$ python -q
>>> import numpy as np
>>> np.set_printoptions(precision=1, suppress=True, linewidth=160, sign=" ")
>>> W0 = np.load("data.npy")
>>> W0
array([[ -3,   1,   6,   7,   3],
       [ -8,   5,   3,  -7,   2],
       [ -8,   6,  -2,  -4,   1],
       [  9,  -5,   5,   8,  -2],
       [-35,  21,  18, -21,  11]])
>>> # rows and columns are dependent
>>> round(float(np.linalg.det(W0[::-1])), 1)
-0.0
>>> round(float(np.linalg.det(W0.T)), 1)
-0.0
>>> np.kron(np.eye(2, dtype=int), W0)
array([[ -3,   1,   6,   7,   3,   0,   0,   0,   0,   0],
       [ -8,   5,   3,  -7,   2,   0,   0,   0,   0,   0],
       [ -8,   6,  -2,  -4,   1,   0,   0,   0,   0,   0],
       [  9,  -5,   5,   8,  -2,   0,   0,   0,   0,   0],
       [-35,  21,  18, -21,  11,   0,   0,   0,   0,   0],
       [  0,   0,   0,   0,   0,  -3,   1,   6,   7,   3],
       [  0,   0,   0,   0,   0,  -8,   5,   3,  -7,   2],
       [  0,   0,   0,   0,   0,  -8,   6,  -2,  -4,   1],
       [  0,   0,   0,   0,   0,   9,  -5,   5,   8,  -2],
       [  0,   0,   0,   0,   0, -35,  21,  18, -21,  11]])
>>> np.round(np.linalg.eigvals(W0).sum().real, 1)
np.float64(19.0)
>>> np.round(np.linalg.eigvals(W0), 1) + 0
array([15.8+0.j , -6.1+0.j ,  4.7+4.1j,  4.7-4.1j,  0. +0.j ])
>>> np.linalg.matrix_rank(W0, rtol=0.1)
np.int64(3)
>>> np.allclose(W0[:-1].T @ np.linalg.lstsq(W0[:-1].T, W0[-1])[0], W0[-1])
True
>>> np.unique(W0.round(6), axis=0).shape
(5, 5)
>>> W0 @ np.linalg.pinv(W0) @ W0
array([[ -3.,   1.,   6.,   7.,   3.],
       [ -8.,   5.,   3.,  -7.,   2.],
       [ -8.,   6.,  -2.,  -4.,   1.],
       [  9.,  -5.,   5.,   8.,  -2.],
       [-35.,  21.,  18., -21.,  11.]])
>>> np.round(np.trace(np.linalg.pinv(W0) @ W0), 1)
np.float64(4.0)
>>> Y = W0 / np.sqrt((W0 ** 2).mean(axis=1, keepdims=True))
>>> np.linalg.norm(Y, axis=1)
array([ 2.2,  2.2,  2.2,  2.2,  2.2])
>>> Y[1]
array([-1.5,  0.9,  0.5, -1.3,  0.4])
>>> left, sig, Vh = np.linalg.svd(W0)
>>> V = Vh[:(sig > 1e-8).sum()]
>>> rng = np.random.default_rng(21613)
>>> x0 = W0[4] + -3 * W0[2] + rng.integers(2) * np.eye(5)[2]
>>> x0
array([-11.,   3.,  24.,  -9.,   8.])
>>> np.diag(V.T @ V)
array([ 0.7,  0.7,  1. ,  1. ,  0.6])
>>> np.round(np.linalg.norm(x0 - V.T @ V @ x0), 1)
np.float64(0.0)
>>> np.linalg.matrix_rank(np.vstack([W0, x0]))
np.int64(4)
>>> np.allclose(V.T @ V @ x0, x0)
True
>>> F = np.load("arr.npy")
>>> F
array([[ 4. , -5.1,  2.7,  1.8, -1.4, -3.2,  3.7, -4.6, -4.9],
       [-9.8, -1.8, -4.2, -2.7,  6.2,  8.7, -5.1, -4.6,  4.9],
       [-1.1,  2.3, -1.6, 10.3,  3.8, -4.9,  2. , -1.4,  1.5],
       [-3.9,  2.6, -2.7,  9.8,  4.8, -7.3,  1. , -0.5,  2.1],
       [ 4.7, -8. ,  2.9,  2.3, -1. , -3.8,  4.4, -4. , -5.8],
       [-3.8,  2.1, -1.4, 11.2,  1.8, -5.2,  1.4,  0.3,  2.3],
       [-3.5,  2.2, -1.5, 10.5,  2.4, -7.4,  0.4, -1.4,  1. ],
       [-5.3,  2.1, -3.5, 10.4,  5.4, -7. ,  2.9, -2.4,  3.8],
       [-6.5, -6.1, -2.8, -3.4,  5.5,  9.8, -5. , -7. ,  4.7],
       [ 2.9, -6.5,  4.3,  1.3, -0.3, -2.6,  3.2, -4.1, -4.2],
       [-2.8,  0.7, -3.1, 11. ,  5.5, -6.2,  1.8,  1.1,  2.2],
       [-8.8, -2.1, -1.7, -2. ,  6. ,  9.6, -4.2, -6. ,  5. ],
       [-0.7,  4.8, -2.1, 10.9,  6.2, -5.9,  1.1, -2.1,  4. ],
       [ 5.6, -5.6,  1.9,  3.6, -0.6, -3.2,  3.6, -5.2, -6. ],
       [-2.4,  1.3, -0.9, 10.9,  5.5, -5.8,  1.9, -0.6,  2.8],
       [-9.1, -2.7, -4.5, -2. ,  6.6, 10.6, -6. , -6.1,  4.8],
       [ 3.3, -4.8,  2.8,  1.5,  0.6, -2.2,  4.7, -4. , -5.2],
       [-2.6,  0.5, -4.1, 10.4,  1.4, -6.4,  2.3, -2.1,  2. ],
       [-6.8, -3.1, -2.7, -2.6,  4.5, 10.5, -6. , -6.9,  7.6],
       [-1.8,  3.3, -4.4,  9.1,  4.3, -6.3,  0.7, -0.1,  2.9],
       [-1.7,  1.1, -2.2, 10.6,  5.7, -5.4,  3.3,  0.6,  1.9],
       [-0.9,  2.1, -1.8, 10.2,  4.7, -6.6, -0.9, -0.1,  3. ],
       [-8.7, -4.7, -3.1, -2.9,  4.1,  9.1, -5.7, -6. ,  5.5],
       [-2.7,  1.8, -2.4, 11.3,  3.4, -5. ,  1.3, -0.5,  1.1],
       [-3.7,  2.5, -1.7,  9.2,  3.7, -6.6,  1.6, -1.3,  2.4],
       [ 5.9, -7.3,  3.9,  2. , -1.4, -3. ,  4.5, -5. , -5.9],
       [ 3.5, -5.7,  3.1,  1. , -0.5, -3.3,  2.4, -3.6, -4.2],
       [-1.9,  1.6, -1.3, 10.9,  3.6, -6.8,  0.8, -0.3,  3.8],
       [ 6. , -5.6,  2.8,  0.1,  0.8, -3.6,  3.9, -3.7, -4.9],
       [-8.6, -3.4, -2.7, -3.8,  7.4,  9.3, -4.7, -6.8,  5.3],
       [ 3.3, -5.8,  3.2, -0.1, -1.6, -3.9,  4.6, -4.8, -5.5],
       [ 5.3, -6.2,  2.4,  1.5, -0.9, -2.9,  4.4, -2.9, -6.2],
       [-8.3, -0.9, -3.7, -1.1,  5. ,  9.1, -4.8, -5.7,  5.2],
       [-1.9,  2.4, -2.5,  9.4,  4. , -8.4,  4.8,  0. ,  1.7],
       [-2.2,  2.6, -2. , 11.6,  3. , -6.5, -0.7,  0.3,  0. ],
       [-8.6, -3.3, -2.9, -1.2,  5.9,  7.9, -5. , -7.4,  5.7],
       [ 3.4, -6.3,  4.7,  1.4, -0.2, -2.8,  1.3, -4.9, -5.2],
       [-3.2,  1.7, -3.6, 10.7,  4.1, -6.4, -0.1,  0.5,  2.2],
       [ 2.9, -6.5,  4.3,  0.7, -1. , -2.1,  3.5, -6.1, -4.9],
       [-9.6, -3.6, -4.5, -2.4,  7. ,  8.5, -6.4, -5.8,  6.1],
       [-1. ,  3. , -1.3, 10.2,  0.7, -6.1,  1.5, -1.6,  1.2],
       [-2.6,  0.9, -2.3, 11.2,  5.9, -7.2,  1.6,  0.4,  2.5],
       [-7.3, -3.6, -4. , -2.3,  7.1,  8.4, -4.2, -5.4,  8.2],
       [-2.9,  2.2, -1. , 10.8,  3.8, -5.2,  2. ,  0.7, -0.5]])
>>> gram = np.cov(F, rowvar=False)
>>> round(np.corrcoef(F[:, 4], F[:, 0])[0, 1], 1)
np.float64(-0.9)
>>> np.argsort(-F.std(axis=0).round(6), kind="stable")
array([ 5,  3,  0,  8,  1,  6,  2,  4,  7])
